>>> import numpy as np
>>> np.set_printoptions(suppress=True, linewidth=200)
>>> X = np.load("test5.npy")
>>> X
array([[ 1,  1,  1,  1,  0,  1,  1,  2],
       [ 2,  2,  2,  2,  2,  3,  3,  4],
       [ 2,  3,  3,  2,  2,  4,  5,  4],
       [ 4,  4,  3,  4,  4,  5,  7,  6],
       [ 4,  5,  3,  6,  6,  5,  8,  7],
       [ 4,  7,  4,  7,  6,  6,  8,  8],
       [ 5,  7,  5,  7,  8,  8,  9, 10],
       [ 5,  7,  5,  8,  8,  9, 11, 11],
       [ 6,  8,  7, 10,  9, 10, 12, 12],
       [ 7,  9,  8, 10, 11, 10, 13, 14],
       [ 7,  9,  8, 12, 13, 11, 14, 15],
       [ 7,  9,  9, 13, 14, 13, 14, 16],
       [ 7,  9, 10, 13, 14, 15, 15, 18],
       [ 8,  9, 12, 14, 14, 16, 16, 19],
       [ 9,  9, 13, 14, 16, 18, 18, 21],
       [11,  9, 14, 14, 18, 18, 18, 23]])
>>> Xc = X - X.mean(axis=0)
>>> V = np.linalg.svd(Xc)[2][:1]
>>> M2 = Xc - Xc @ V.T @ V
>>> np.round((Xc @ V.T).std(axis=0), 1)
array([12.8])
>>> np.round(np.cov(Xc @ V.T, rowvar=False), 1)
np.float64(175.8)
>>> G = np.cov(X, rowvar=False)
>>> np.median(X, axis=0)
array([ 5.5,  7.5,  6. ,  9. ,  8.5,  9.5, 11.5, 11.5])
>>> np.round(X.std(axis=0), 1)
array([2.6, 2.7, 3.9, 4.5, 5.3, 5.2, 5. , 6.3])
>>> np.argsort(-X.std(axis=0).round(6), kind="stable")
array([7, 4, 5, 6, 3, 2, 1, 0])
>>> G.shape
(8, 8)
>>> np.argwhere(np.triu(np.abs(np.corrcoef(X.T)) > 0.8, 1))
array([[0, 1],
       [0, 2],
       [0, 3],
       [0, 4],
       [0, 5],
       [0, 6],
       [0, 7],
       [1, 2],
       [1, 3],
       [1, 4],
       [1, 5],
       [1, 6],
       [1, 7],
       [2, 3],
       [2, 4],
       [2, 5],
       [2, 6],
       [2, 7],
       [3, 4],
       [3, 5],
       [3, 6],
       [3, 7],
       [4, 5],
       [4, 6],
       [4, 7],
       [5, 6],
       [5, 7],
       [6, 7]])
>>> np.round(np.linalg.eigvalsh(G)[::-1], 1) + 0
array([175.8,   2.6,   0.6,   0.5,   0.2,   0.2,   0.1,   0. ])
>>> np.round(np.corrcoef(X[:, 7], X[:, 1])[0, 1], 1)
np.float64(0.9)
>>> np.round(np.corrcoef(X.T), 1)
array([[1. , 0.9, 1. , 0.9, 1. , 1. , 1. , 1. ],
       [0.9, 1. , 0.8, 1. , 0.9, 0.9, 0.9, 0.9],
       [1. , 0.8, 1. , 0.9, 1. , 1. , 1. , 1. ],
       [0.9, 1. , 0.9, 1. , 1. , 1. , 1. , 1. ],
       [1. , 0.9, 1. , 1. , 1. , 1. , 1. , 1. ],
       [1. , 0.9, 1. , 1. , 1. , 1. , 1. , 1. ],
       [1. , 0.9, 1. , 1. , 1. , 1. , 1. , 1. ],
       [1. , 0.9, 1. , 1. , 1. , 1. , 1. , 1. ]])
>>> hat = X @ np.linalg.solve(X.T @ X, X.T)
>>> np.round(np.diag(hat), 1)
array([0.5, 0.2, 0.7, 0.5, 0.4, 0.4, 0.6, 0.5, 0.4, 0.6, 0.5, 0.4, 0.5, 0.5, 0.4, 0.8])
>>> np.round(np.linalg.eigvalsh(hat), 1) + 0
array([0., 0., 0., 0., 0., 0., 0., 0., 1., 1., 1., 1., 1., 1., 1., 1.])
>>> np.allclose(hat @ hat, hat)
True
>>> t3 = np.stack([X, 3 * X, X[::-1]])
>>> t3.sum(axis=0)
array([[15, 13, 18, 18, 18, 22, 22, 31],
       [17, 17, 21, 22, 24, 30, 30, 37],
       [16, 21, 24, 22, 22, 32, 36, 35],
       [23, 25, 22, 29, 30, 35, 43, 42],
       [23, 29, 21, 37, 38, 33, 46, 44],
       [23, 37, 24, 40, 37, 35, 46, 47],
       [27, 37, 28, 38, 43, 42, 49, 54],
       [26, 36, 27, 42, 41, 46, 56, 56],
       [29, 39, 33, 48, 44, 49, 59, 59],
       [33, 43, 37, 47, 52, 48, 61, 66],
       [32, 43, 36, 55, 58, 50, 64, 68],
       [32, 41, 39, 58, 62, 57, 64, 71],
       [32, 40, 43, 56, 60, 65, 67, 78],
       [34, 39, 51, 58, 58, 68, 69, 80],
       [38, 38, 54, 58, 66, 75, 75, 88],
       [45, 37, 57, 57, 72, 73, 73, 94]])
>>> np.linalg.matrix_rank(t3)
array([8, 8, 8])
>>> np.einsum("bij,cij->bc", t3, t3)
array([[ 12665,  37995,   7366],
       [ 37995, 113985,  22098],
       [  7366,  22098,  12665]])
>>> np.linalg.matrix_rank(t3.reshape(3, -1))
np.int64(2)
>>> t3.shape
(3, 16, 8)
>>> vec = np.array([1, 0, 0, 1, 1, 0, 3, 3])
>>> target = X @ vec
>>> try:
...     np.linalg.solve(X, target)
... except np.linalg.LinAlgError as e:
...     print(repr(e))
... 
LinAlgError('Last 2 dimensions of the array must be square')
>>> target
array([ 11,  27,  33,  51,  61,  65,  77,  87,  97, 109, 119, 124, 133, 141, 156, 166])
>>> np.round(np.linalg.pinv(X) @ X, 1) + 0
array([[1., 0., 0., 0., 0., 0., 0., 0.],
       [0., 1., 0., 0., 0., 0., 0., 0.],
       [0., 0., 1., 0., 0., 0., 0., 0.],
       [0., 0., 0., 1., 0., 0., 0., 0.],
       [0., 0., 0., 0., 1., 0., 0., 0.],
       [0., 0., 0., 0., 0., 1., 0., 0.],
       [0., 0., 0., 0., 0., 0., 1., 0.],
       [0., 0., 0., 0., 0., 0., 0., 1.]])
>>> np.round(np.linalg.lstsq(X, target)[0], 1) + 0
array([1., 0., 0., 1., 1., 0., 3., 3.])
>>> rng = np.random.default_rng(6)
>>> target = target + 0.3 * rng.normal(size=16)
>>> target.round(1)
array([ 11.3,  27.5,  32.2,  51. ,  61.3,  65.4,  77.2,  87.4,  97.1, 109.2, 119.1, 123.7, 132.7, 141.1, 155.8, 166.4])
>>> coef, *_ = np.linalg.lstsq(X, target)
>>> np.round(np.linalg.norm(target - X @ coef), 1)
np.float64(0.7)
>>> [round(float(np.linalg.norm(np.linalg.solve(X.T @ X + lam * np.eye(8), X.T @ target))), 2) for lam in (0, 1, 10, 100)]
[4.85, 4.21, 3.74, 3.62]
